% python3 -q
>>> import numpy as np
>>> from numpy import linalg as LA
>>> np.set_printoptions(precision=2, suppress=True, linewidth=160, sign=" ")
>>> K = np.load("a.npy")
>>> K
array([[ 0., -2.,  2.,  0.],
       [-2.,  0.,  0.,  0.],
       [ 2.,  0.,  0.,  0.],
       [ 0.,  0.,  0.,  0.]])
>>> U, sig, VT = LA.svd(K)
>>> vecs = VT[:(sig > 1e-8).sum()]
>>> rng = np.random.default_rng(71)
>>> vec = K[1] + -3 * K[2] + rng.integers(2) * np.eye(4)[3]
>>> vec
array([-8.,  0.,  0.,  1.])
>>> np.diag(vecs.T @ vecs)
array([ 1. ,  0.5,  0.5,  0. ])
>>> vecs.T @ vecs
array([[ 1. ,  0. ,  0. ,  0. ],
       [ 0. ,  0.5, -0.5,  0. ],
       [ 0. , -0.5,  0.5,  0. ],
       [ 0. ,  0. ,  0. ,  0. ]])
>>> round(float(LA.norm(vec - vecs.T @ vecs @ vec)), 2)
1.0
>>> ev, vecs = LA.eigh(K)
>>> np.round(LA.svd(K, compute_uv=False), 2) + 0
array([ 2.83,  2.83,  0.  ,  0.  ])
>>> LA.eigvalsh(K @ K)
array([ 0.,  0.,  8.,  8.])
>>> ev.sum(), np.trace(K)
(np.float64(0.0), np.float64(0.0))
>>> np.round(vecs @ np.diag(ev) @ vecs.T, 2) + 0
array([[ 0., -2.,  2.,  0.],
       [-2.,  0.,  0.,  0.],
       [ 2.,  0.,  0.,  0.],
       [ 0.,  0.,  0.,  0.]])
>>> hat = np.triu(np.array([[3, 3, 3, 3], [0, 3, 2, 1], [0, 3, 2, 1], [1, 0, 2, 3]]), 1) + np.eye(4)
>>> Y = hat @ K @ LA.inv(hat)
>>> round(LA.det(Y), 2)
np.float64(0.0)
>>> hat @ K - K @ hat
array([[ 0.,  0.,  4.,  0.],
       [ 4.,  6.,  6.,  6.],
       [ 0., -6., -6., -6.],
       [ 0.,  0.,  0.,  0.]])
>>> rk = LA.matrix_rank(K)
>>> rk
np.int64(2)
>>> N = LA.svd(K)[2][rk:].T
>>> N.shape
(4, 2)
>>> [int(LA.matrix_rank(K[:, :j + 1])) for j in range(4)]
[1, 2, 2, 2]
>>> W = np.array([[2, 3, 2, 1, 2, 1],
...     [2, 2, 2, -3, -2, -1],
...     [3, -2, -1, 0, -1, 3],
...     [-2, -3, -1, 3, -1, -2]])
>>> b = np.array([4, 3, 5, 0, 3, 4])
>>> H = np.maximum(K @ W + b, 0)
>>> (H > 0).mean(axis=0)
array([ 0.75,  0.5 ,  0.75,  0.5 ,  0.75,  1.  ])
>>> LA.matrix_rank(H)
np.int64(4)
>>> basis = np.array([[2, 1], [1, 3], [5, 0], [4, 3], [5, 0], [3, 1]])
>>> W @ basis
array([[ 34,  15],
       [ -9,  -2],
       [  3,   0],
       [-11,  -4]])
>>> arr = np.load("run8.npy")
>>> arr
array([[-1.2 ,  0.4 ,  1.73],
       [-1.  ,  0.7 ,  2.84],
       [ 0.8 , -0.3 , -1.18],
       [-1.9 , -0.5 , -2.01],
       [ 1.2 ,  0.7 ,  2.76],
       [-0.8 ,  0.1 ,  0.35],
       [ 0.4 , -0.6 , -2.39],
       [-1.2 , -0.3 , -1.09],
       [-0.1 , -0.3 , -1.22],
       [-1.  ,  1.9 ,  7.69],
       [ 0.3 ,  0.7 ,  2.72],
       [-0.5 , -0.2 , -0.7 ],
       [ 1.1 ,  0.1 ,  0.44],
       [-0.2 ,  1.2 ,  4.85],
       [ 0.9 ,  0.5 ,  1.96],
       [ 1.6 , -0.4 , -1.7 ],
       [-1.  , -1.5 , -5.86],
       [-0.1 , -0.9 , -3.64],
       [ 0.8 ,  1.  ,  4.09],
       [-0.7 ,  0.8 ,  3.28],
       [ 0.3 ,  0.7 ,  2.81],
       [ 0.6 ,  1.1 ,  4.28],
       [ 0.2 , -1.4 , -5.56],
       [ 0.4 , -0.2 , -0.84]])
>>> basis = arr[[2, 5]].astype(float)
>>> for _ in range(5):
...     lab = LA.norm(arr[:, None] - basis, axis=-1).argmin(axis=1)
...     basis = np.array([arr[lab == j].mean(axis=0) for j in range(2)])
... 
>>> lab
array([ 1,  1,  0,  0,  1,  0,  0,  0,  0,  1,  1,  0,  0,  1,  1,  0,  0,  0,  1,  1,  1,  1,  0,  0])
>>> np.bincount(lab)
array([ 13,  11])
>>> basis.round(2) + 0
array([[-0.08, -0.49, -1.95],
       [ 0.  ,  0.88,  3.55]])
>>> basis[1] - basis[0]
array([ 0.08,  1.37,  5.5 ])
>>> vec = np.array([0, -6, 3])
>>> rhs = arr @ vec
>>> np.round(LA.pinv(arr) @ arr, 2) + 0
array([[ 1.,  0.,  0.],
       [ 0.,  1.,  0.],
       [ 0.,  0.,  1.]])
>>> rhs = rhs + 0.1 * rng.normal(size=24)
>>> rhs
array([ 2.84,  4.31, -1.75, -2.98,  4.13,  0.48, -3.71, -1.53, -1.89, 11.74,  3.96, -0.94,  0.76,  7.38,  2.77, -2.65, -8.62, -5.5 ,  6.32,  4.94,  4.35,
        6.14, -8.19, -1.26])
>>> b, *_ = LA.lstsq(arr, rhs)
>>> np.round(arr.T @ (rhs - arr @ b), 2) + 0
array([ 0.,  0.,  0.])
>>> mat = np.loadtxt("m.csv", delimiter=",")
>>> mat
array([[ 2.,  1.,  0.],
       [ 0.,  2.,  1.],
       [ 1.,  0.,  2.]])
>>> th = np.radians(30)
>>> r_ = np.eye(3)
>>> r_[2, 2] = r_[0, 0] = np.cos(th)
>>> r_[2, 0], r_[0, 2] = -np.sin(th), np.sin(th)
>>> r_
array([[ 0.87,  0.  ,  0.5 ],
       [ 0.  ,  1.  ,  0.  ],
       [-0.5 ,  0.  ,  0.87]])
>>> Y = mat @ r_.T
>>> np.abs(Y - mat).max(axis=0)
array([ 0.87,  0.  ,  1.  ])
>>> Y
array([[ 1.73,  1.  , -1.  ],
       [ 0.5 ,  2.  ,  0.87],
       [ 1.87,  0.  ,  1.23]])
>>> LA.svd(mat, compute_uv=False), LA.svd(Y, compute_uv=False)
(array([ 3.  ,  1.73,  1.73]), array([ 3.  ,  1.73,  1.73]))
>>> round(float(np.einsum("ij,ji->", Y, Y)), 2)
5.79
>>> round(LA.eigvals(Y).sum().real, 2)
np.float64(4.96)
>>> round(float(LA.det(2 * Y)), 2), np.round(LA.det(Y), 2)
(72.0, np.float64(9.0))
>>> np.round(np.einsum("ii->", Y), 2)
np.float64(4.96)
>>> hat = np.triu(np.array([[4, 4, 8], [9, 8, 1], [3, 9, 2]]), 1) + np.eye(3)
>>> Y = hat @ mat @ LA.inv(hat)
>>> np.poly(Y)
array([ 1., -6., 12., -9.])
>>> LA.matrix_rank(Y)
np.int64(3)
>>> hat @ mat - mat @ hat
array([[ 8.,  0.,  3.],
       [ 1.,  0.,  0.],
       [ 0., -4., -8.]])
>>> np.trace(Y), np.trace(mat)
(np.float64(6.0), np.float64(6.0))
>>> lab = rng.permutation(3)
>>> lab
array([ 1,  2,  0])
>>> Y = mat[lab][:, lab]
>>> np.trace(Y)
np.float64(6.0)
>>> np.allclose(Y, mat)
True
>>> np.diag(Y)
array([ 2.,  2.,  2.])
>>> Y
array([[ 2.,  1.,  0.],
       [ 0.,  2.,  1.],
       [ 1.,  0.,  2.]])
>>> np.sort(np.abs(LA.eigvals(Y)))
array([ 1.73,  1.73,  3.  ])
>>> np.round(LA.det(Y), 2), round(LA.det(mat[lab]), 2)
(np.float64(9.0), np.float64(9.0))
>>> data = np.array([[0.0, 0.0, 2.0], [0.0, 0.0, 2.0], [2.0, 2.0, 0.0]])
>>> data
array([[ 0.,  0.,  2.],
       [ 0.,  0.,  2.],
       [ 2.,  2.,  0.]])
>>> ev, vecs = LA.eigh(data)
>>> ev.round(2) + 0
array([-2.83,  0.  ,  2.83])
>>> ev.sum(), np.trace(data)
(np.float64(0.0), np.float64(0.0))
>>> LA.eigvalsh(data @ data)
array([ 0.,  8.,  8.])
>>> np.round(vecs.T @ vecs, 2) + 0
array([[ 1.,  0.,  0.],
       [ 0.,  1.,  0.],
       [ 0.,  0.,  1.]])
>>> LA.svd(data, compute_uv=False)
array([ 2.83,  2.83,  0.  ])
>>> np.abs(vecs[:, -1])
array([ 0.5 ,  0.5 ,  0.71])
>>> LA.cond(data) > 100
np.True_
>>> np.argsort(-LA.norm(data, axis=0).round(6), kind="stable")[:3]
array([ 2,  0,  1])
>>> U, sig, VT = LA.svd(data)
>>> sig
array([ 2.83,  2.83, -0.  ])
>>> Y = U[:, :2] @ np.diag(sig[:2]) @ VT[:2]
>>> round(float(LA.norm(data - Y, 2)), 2), sig[2]
(0.0, np.float64(-0.0))
>>> round(LA.norm(data - Y) / LA.norm(data), 2)
np.float64(0.0)
>>> M = np.load("w.npy")
>>> M
array([[ 0,  6,  0],
       [ 0,  0,  0],
       [ 0,  0, -6]])
>>> LA.norm(M, axis=1)
array([ 6.,  0.,  6.])
>>> round(float(LA.norm(M[1], 1)), 2), np.round(LA.norm(M[1], np.inf), 2)
(0.0, np.float64(0.0))
>>> LA.norm(M, axis=1).argmax()
np.int64(0)
>>> round(float(LA.norm(M, 1)), 2), np.round(LA.norm(M, np.inf), 2)
(6.0, np.float64(6.0))
>>> rk = LA.matrix_rank(data)
>>> rk
np.int64(2)
>>> N = LA.svd(data)[2][rk:].T
>>> [int(LA.matrix_rank(data[:i])) for i in range(1, len(data) + 1)]
[1, 1, 2]
>>> [int(LA.matrix_rank(data[:, :j + 1])) for j in range(3)]
[1, 1, 2]
>>> [int(LA.matrix_rank(np.delete(data, i, axis=0))) for i in range(3)]
[2, 2, 1]
>>> data @ N
array([[ 0.],
       [ 0.],
       [ 0.]])
